In [1]: import numpy as np

In [2]: np.set_printoptions(precision=3, suppress=True, linewidth=120, floatmode="fixed")

In [3]: rd = lambda a: np.round(a, 3) + 0

In [4]: rng = np.random.default_rng(529)

In [5]: M = np.eye(6, dtype=int)[rng.permutation(6)] * np.array([2, 2, 1, 1, 2, -1])

In [6]: M
Out[6]: 
array([[ 2,  0,  0,  0,  0,  0],
       [ 0,  0,  0,  0,  0, -1],
       [ 0,  2,  0,  0,  0,  0],
       [ 0,  0,  0,  0,  2,  0],
       [ 0,  0,  1,  0,  0,  0],
       [ 0,  0,  0,  1,  0,  0]])

In [7]: z = rng.permutation(6)

In [8]: z
Out[8]: array([3, 2, 5, 0, 1, 4])

In [9]: A2 = M[z][:, z]

In [10]: A2
Out[10]: 
array([[ 0,  0,  0,  0,  0,  2],
       [ 0,  0,  0,  0,  2,  0],
       [ 1,  0,  0,  0,  0,  0],
       [ 0,  0,  0,  2,  0,  0],
       [ 0,  0, -1,  0,  0,  0],
       [ 0,  1,  0,  0,  0,  0]])

In [11]: np.allclose(A2, M)
Out[11]: False

In [12]: rd(np.sort(np.abs(np.linalg.eigvals(A2))))
Out[12]: array([1.320, 1.320, 1.320, 1.320, 1.320, 2.000])

In [13]: print(np.trace(A2))
2

In [14]: M.ravel(order="F")
Out[14]: 
array([ 2,  0,  0,  0,  0,  0,  0,  0,  2,  0,  0,  0,  0,  0,  0,  0,  1,  0,  0,  0,  0,  0,  0,  1,  0,  0,  0,  2,
        0,  0,  0, -1,  0,  0,  0,  0])

In [15]: M.reshape(-1, 2)
Out[15]: 
array([[ 2,  0],
       [ 0,  0],
       [ 0,  0],
       [ 0,  0],
       [ 0,  0],
       [ 0, -1],
       [ 0,  2],
       [ 0,  0],
       [ 0,  0],
       [ 0,  0],
       [ 0,  0],
       [ 2,  0],
       [ 0,  0],
       [ 1,  0],
       [ 0,  0],
       [ 0,  0],
       [ 0,  1],
       [ 0,  0]])

In [16]: M.reshape(2, -1)
Out[16]: 
array([[ 2,  0,  0,  0,  0,  0,  0,  0,  0,  0,  0, -1,  0,  2,  0,  0,  0,  0],
       [ 0,  0,  0,  0,  2,  0,  0,  0,  1,  0,  0,  0,  0,  0,  0,  1,  0,  0]])

In [17]: blk = M.reshape(6, 2, -1)

In [18]: blk.shape
Out[18]: (6, 2, 3)

In [19]: print(np.einsum("ihd,jhd->hij", blk, blk).shape)
(2, 6, 6)

In [20]: print(blk.sum(axis=1))
[[ 2  0  0]
 [ 0  0 -1]
 [ 0  2  0]
 [ 0  2  0]
 [ 0  0  1]
 [ 1  0  0]]

In [21]: np.einsum("ihd,ihd->ih", blk, blk)
Out[21]: 
array([[4, 0],
       [0, 1],
       [4, 0],
       [0, 4],
       [1, 0],
       [0, 1]])

In [22]: blk[:, 0]
Out[22]: 
array([[2, 0, 0],
       [0, 0, 0],
       [0, 2, 0],
       [0, 0, 0],
       [0, 0, 1],
       [0, 0, 0]])
